>>> import numpy as np
>>> import numpy.linalg as la
>>> np.set_printoptions(precision=2, suppress=True, linewidth=140)
>>> def rnd(a):
...     return np.round(a, 2) + 0
... 
>>> mat = np.loadtxt("layer13.csv", delimiter=",")
>>> mat
array([[ 3.,  6., -5.],
       [ 5.,  8., -3.],
       [ 4.,  7., -4.],
       [ 5.,  8., -3.]])
>>> # row 3 repeats row 1
>>> la.matrix_rank(mat, rtol=0.1)
np.int64(2)
>>> rnd(la.norm(mat, 2) / la.norm(mat))
np.float64(0.99)
>>> la.cond(mat) > 100
np.True_
>>> np.unique(mat.round(6), axis=0).shape
(3, 3)
>>> rnd(mat @ la.pinv(mat) @ mat)
array([[ 3.,  6., -5.],
       [ 5.,  8., -3.],
       [ 4.,  7., -4.],
       [ 5.,  8., -3.]])
>>> la.lstsq(mat[:-1].T, mat[-1])[2]
np.int32(2)
>>> Uu, s, Vh = la.svd(mat)
>>> np.argmax(s[:-1] / (s[1:] + 1e-6)) + 1
np.int64(2)
>>> B = Uu[:, :2] @ np.diag(s[:2]) @ Vh[:2]
>>> rnd(B)
array([[ 3.,  6., -5.],
       [ 5.,  8., -3.],
       [ 4.,  7., -4.],
       [ 5.,  8., -3.]])
>>> la.matrix_rank(mat, rtol=0.05)
np.int64(2)
>>> rnd(la.norm(mat - B, 2)), rnd(s[2])
(np.float64(0.0), np.float64(0.0))
>>> r = la.matrix_rank(mat)
>>> r
np.int64(2)
>>> null = la.svd(mat)[2][r:].T
>>> [int(la.matrix_rank(mat[:, :j + 1])) for j in range(3)]
[1, 2, 2]
>>> [int(la.matrix_rank(mat[:i])) for i in range(1, len(mat) + 1)]
[1, 2, 2, 2]
>>> B = np.array([[2, 3, 0], [1, 1, 3], [2, 2, -3]])
>>> B.T @ mat.T
array([[ 2., 12.,  7., 12.],
       [ 5., 17., 11., 17.],
       [33., 33., 33., 33.]])
>>> np.einsum("ij->j", mat)
array([ 17.,  29., -15.])
>>> la.matrix_rank(mat @ B)
np.int64(2)
>>> np.einsum("ik,kj->ij", mat, B)
array([[ 2.,  5., 33.],
       [12., 17., 33.],
       [ 7., 11., 33.],
       [12., 17., 33.]])
>>> A = np.loadtxt("block1.csv", delimiter=",")
>>> A
array([[ -5.,  -3.,   3.,  -4.],
       [  4.,   6.,   0.,   8.],
       [ -2.,  -2.,  -2.,  -4.],
       [  7.,  11., -13.,   8.]])
>>> la.cond(A) > 100
np.True_
>>> rnd(la.norm(A, 2) / la.norm(A))
np.float64(0.94)
>>> np.argsort(-la.norm(A, axis=0).round(6), kind="stable")[:3]
array([2, 1, 3])
>>> la.matrix_rank(A, rtol=0.1)
np.int64(3)
>>> blk = np.stack([A, -1 * A, A[::-1]])
>>> rnd(la.det(blk))
array([0., 0., 0.])
>>> la.matrix_rank(blk.reshape(3, -1))
np.int64(2)
>>> rnd(la.det(A[::-1]))
np.float64(0.0)
>>> rnd(la.det(2 * A)), rnd(la.det(A))
(np.float64(0.0), np.float64(0.0))
>>> np.einsum("ii->", A)
np.float64(7.0)
>>> rnd(la.eigvals(A))
array([16.3 ,  0.  , -2.66, -6.64])
>>> rnd(np.poly(A))
array([   1.,   -7., -134., -288.,    0.])
>>> la.lstsq(A[:-1].T, A[-1])[2]
np.int32(3)
>>> rnd(np.trace(la.pinv(A) @ A))
np.float64(3.0)
>>> np.allclose(A[:-1].T @ la.lstsq(A[:-1].T, A[-1])[0], A[-1])
True
>>> feats = np.vander(np.arange(2) - 1, 2, increasing=True)
>>> feats
array([[ 1, -1],
       [ 1,  0]])
>>> x = np.array([1, -1])
>>> rhs = feats @ x
>>> c, lr = np.zeros(2), 1 / la.norm(feats, 2) ** 2
>>> for i in range(40):
...     c -= lr * feats.T @ (feats @ c - rhs)
...     if i % 10 == 0: print(i, round(la.norm(feats @ c - rhs), 2))
... 
0 0.17
10 0.04
20 0.01
30 0.0
>>> rnd(la.cond(feats))
np.float64(2.62)
>>> q, Rm = la.qr(feats)
>>> rnd(np.abs(np.diag(Rm)))
array([1.41, 0.71])
>>> rnd(np.trace(q @ q.T))
np.float64(2.0)
>>> rnd(Rm)
array([[-1.41,  0.71],
       [ 0.  ,  0.71]])
>>> rnd(q)
array([[-0.71, -0.71],
       [-0.71,  0.71]])
>>> q.shape, Rm.shape
((2, 2), (2, 2))
>>> rnd(q.T @ q)
array([[1., 0.],
       [0., 1.]])
>>> np.allclose(Rm.T @ Rm, feats.T @ feats)
True
>>> B = feats / la.norm(feats, axis=1, keepdims=True)
>>> cov = B @ B.T
>>> (np.abs(cov) > 0.9).astype(int)
array([[1, 0],
       [0, 1]])
>>> rnd(cov)
array([[1.  , 0.71],
       [0.71, 1.  ]])
>>> rnd(la.norm(B, axis=1))
array([1., 1.])
>>> rnd(np.degrees(np.arccos(np.clip(cov[1, 0], -1, 1))))
np.float64(45.0)
>>> rnd(cov[1])
array([0.71, 1.  ])
>>> blk = np.stack([cov, -2 * cov, cov[::-1]])
>>> rnd(blk.sum(axis=0))
array([[-0.29,  0.29],
       [ 0.29, -0.29]])
>>> rnd(np.einsum("bij,cij->bc", blk, blk))
array([[ 3.  , -6.  ,  2.83],
       [-6.  , 12.  , -5.66],
       [ 2.83, -5.66,  3.  ]])
>>> rnd(la.norm(blk, axis=(1, 2)))
array([1.73, 3.46, 1.73])
>>> blk.shape
(3, 2, 2)
>>> rnd(la.det(blk))
array([ 0.5,  2. , -0.5])
>>> M = np.load("x.npy")
>>> M
array([[1., 2.],
       [0., 2.]])
>>> rnd(la.matrix_power(M - np.diag(np.diag(M)), 2))
array([[0., 0.],
       [0., 0.]])
>>> la.matrix_rank(M - M[0, 0] * np.eye(2))
np.int64(1)
>>> ev, vecs = la.eig(M)
>>> ev
array([1., 2.])
>>> np.prod(ev)
np.float64(2.0)
>>> rnd(np.sort(la.eigvals(la.inv(M))))
array([0.5, 1. ])
>>> rnd(np.sort(la.eigvals(M.T)))
array([1., 2.])
>>> x = np.array([-5, -1])
>>> rhs = M @ x
>>> c, lr = np.zeros(2), 1 / la.norm(M, 2) ** 2
>>> for i in range(40):
...     c -= lr * M.T @ (M @ c - rhs)
...     if i % 10 == 0: print(i, round(la.norm(M @ c - rhs), 2))
... 
0 2.96
10 1.68
20 0.96
30 0.54
>>> rnd(la.cond(M))
np.float64(4.27)
>>> def softmax(z):
...     e = np.exp(z - z.max(axis=-1, keepdims=True))
...     return e / e.sum(axis=-1, keepdims=True)
... 
>>> rnd(softmax(feats).sum(axis=1))
array([1., 1.])
>>> rnd(softmax(feats[0]))
array([0.88, 0.12])
>>> rnd(softmax(10 * feats[0]))
array([1., 0.])
>>> scores = feats @ feats.T / np.sqrt(2)
>>> softmax(scores).round(6).argmax(axis=1)
array([0, 0])
>>> rnd(softmax(scores))
array([[0.67, 0.33],
       [0.5 , 0.5 ]])
>>> rnd(softmax(scores)[0] @ feats)
array([ 1.  , -0.67])
>>> np.trace(M)
np.float64(3.0)
>>> M @ M
array([[1., 6.],
       [0., 4.]])
>>> rnd(np.abs(la.eigvals(M)).max())
np.float64(2.0)
>>> np.allclose(M, M.T)
False
>>> rnd(la.det(M))
np.float64(2.0)
>>> E = np.loadtxt("test13.csv", delimiter=",")
>>> E
array([[2., 0., 0.],
       [0., 2., 0.],
       [0., 2., 1.]])
>>> hat = np.triu(np.array([[0, 3, 2], [-2, 3, -2], [1, -2, 1]]), 1) + np.eye(3)
>>> B = hat @ E @ la.inv(hat)
>>> hat @ E - E @ hat
array([[ 0.,  4., -2.],
       [ 0., -4.,  2.],
       [ 0.,  0.,  4.]])
>>> la.matrix_rank(B)
np.int64(3)
>>> rnd(la.det(B))
np.float64(4.0)
>>> rnd(np.poly(B))
array([ 1., -5.,  8., -4.])
>>> W = np.array([[-7, 8, -5, -4], [7, 3, -7, 1], [-2, -5, 0, 9]])
>>> c = np.array([-3, 5, -3, 2])
>>> H = np.maximum(E @ W + c, 0)
>>> (H > 0).astype(int)
array([[0, 1, 0, 0],
       [1, 1, 0, 1],
       [1, 1, 0, 1]])
>>> la.matrix_rank(H)
np.int64(3)
>>> H
array([[ 0., 21.,  0.,  0.],
       [11., 11.,  0.,  4.],
       [ 9.,  6.,  0., 13.]])
>>> Z = np.array([[-1, 1, -1], [-1, 0, 2], [1, 1, 1], [0, -2, 0]])
>>> (H @ Z).round(6).argmax(axis=1)
array([2, 2, 2])
>>> H.reshape(2, -1)
array([[ 0., 21.,  0.,  0., 11., 11.],
       [ 0.,  4.,  9.,  6.,  0., 13.]])
>>> blk = H.reshape(3, 2, -1)
>>> blk[:, 0]
array([[ 0., 21.],
       [11., 11.],
       [ 9.,  6.]])
>>> np.swapaxes(blk, 1, 2)[0]
array([[ 0.,  0.],
       [21.,  0.]])
>>> blk.sum(axis=1)
array([[ 0., 21.],
       [11., 15.],
       [ 9., 19.]])
>>> arr = np.load("w.npy")
>>> arr
array([[ 0, -3],
       [-1,  0]])
>>> rng = np.random.default_rng(813557)
>>> lab = rng.permutation(2)
>>> lab
array([0, 1])
>>> B = arr[lab][:, lab]
>>> B
array([[ 0, -3],
       [-1,  0]])
>>> np.allclose(B, arr)
True
>>> rnd(np.sort(np.abs(la.eigvals(B))))
array([1.73, 1.73])
>>> rnd(la.det(B)), rnd(la.det(arr[lab]))
(np.float64(-3.0), np.float64(-3.0))
>>> K = np.load("arr.npy")
>>> K
array([[  2.17,  -2.05,  -7.75],
       [  2.62,  -1.3 ,  -6.69],
       [ -1.61,   2.02,  -3.49],
       [  5.6 ,  -5.57, -14.6 ]])
>>> W = np.array([[0, 0, 1, 3, 0], [0, 2, 3, 2, 0], [1, 1, 0, 3, 3]])
>>> c = np.array([4, 2, -1, -2, 0])
>>> H = np.maximum(K @ W + c, 0)
>>> rnd(H)
array([[0.  , 0.  , 0.  , 0.  , 0.  ],
       [0.  , 0.  , 0.  , 0.  , 0.  ],
       [0.51, 2.55, 3.45, 0.  , 0.  ],
       [0.  , 0.  , 0.  , 0.  , 0.  ]])
>>> Z = np.array([[1, 1], [0, 0], [0, 2], [1, 2], [0, 1]])
>>> (H @ Z).round(6).argmax(axis=1)
array([0, 0, 1, 0])
>>> rnd(H @ Z)
array([[0.  , 0.  ],
       [0.  , 0.  ],
       [0.51, 7.41],
       [0.  , 0.  ]])
>>> W @ Z
array([[ 3,  8],
       [ 2, 10],
       [ 4, 10]])
>>> J = np.array([[2.56, 8.92], [2.78, 8.99], [-1.56, -6.3]])
>>> # column 1 dominates
>>> Uu, s, Vh = la.svd(J)
>>> rnd(s)
array([14.72,  0.31])
>>> B = Uu[:, :1] @ np.diag(s[:1]) @ Vh[:1]
>>> rnd(B)
array([[ 2.57,  8.92],
       [ 2.61,  9.04],
       [-1.8 , -6.23]])
>>> rnd(la.norm(J, 2) / la.norm(J))
np.float64(1.0)
>>> round(np.log10(la.cond(J)))
2
>>> rnd(np.abs(la.svd(J)[2][-1]))
array([0.96, 0.28])
>>> la.cond(J) > 100
np.False_
>>> B = np.c_[K[:, :2] @ np.array([[2, 3], [0, 2]]), np.array([3, -1, 3, 4])]
>>> rnd(B)
array([[ 4.34,  2.41,  3.  ],
       [ 5.24,  5.26, -1.  ],
       [-3.22, -0.79,  3.  ],
       [11.2 ,  5.66,  4.  ]])
>>> la.matrix_rank(np.c_[K, B])
np.int64(4)
>>> B = np.c_[J[:, :1] @ np.array([[-2]]), np.array([-2, 4, 4])]
>>> B
array([[-5.12, -2.  ],
       [-5.56,  4.  ],
       [ 3.12,  4.  ]])
>>> rnd(la.lstsq(J, B[:, 0])[0])
array([-2.,  0.])
>>> la.matrix_rank(np.c_[J, B])
np.int64(3)
>>> la.matrix_rank(B)
np.int64(2)
>>> x = np.array([-3, -1, 1])
>>> (mat * x).sum(axis=1)
array([-20., -26., -23., -26.])
>>> mat * x
array([[ -9.,  -6.,  -5.],
       [-15.,  -8.,  -3.],
       [-12.,  -7.,  -4.],
       [-15.,  -8.,  -3.]])
>>> (mat @ x).argmax()
np.int64(0)
>>> mat @ np.eye(3)[1]
array([6., 8., 7., 8.])
>>> mat @ (2 * x)
array([-40., -52., -46., -52.])
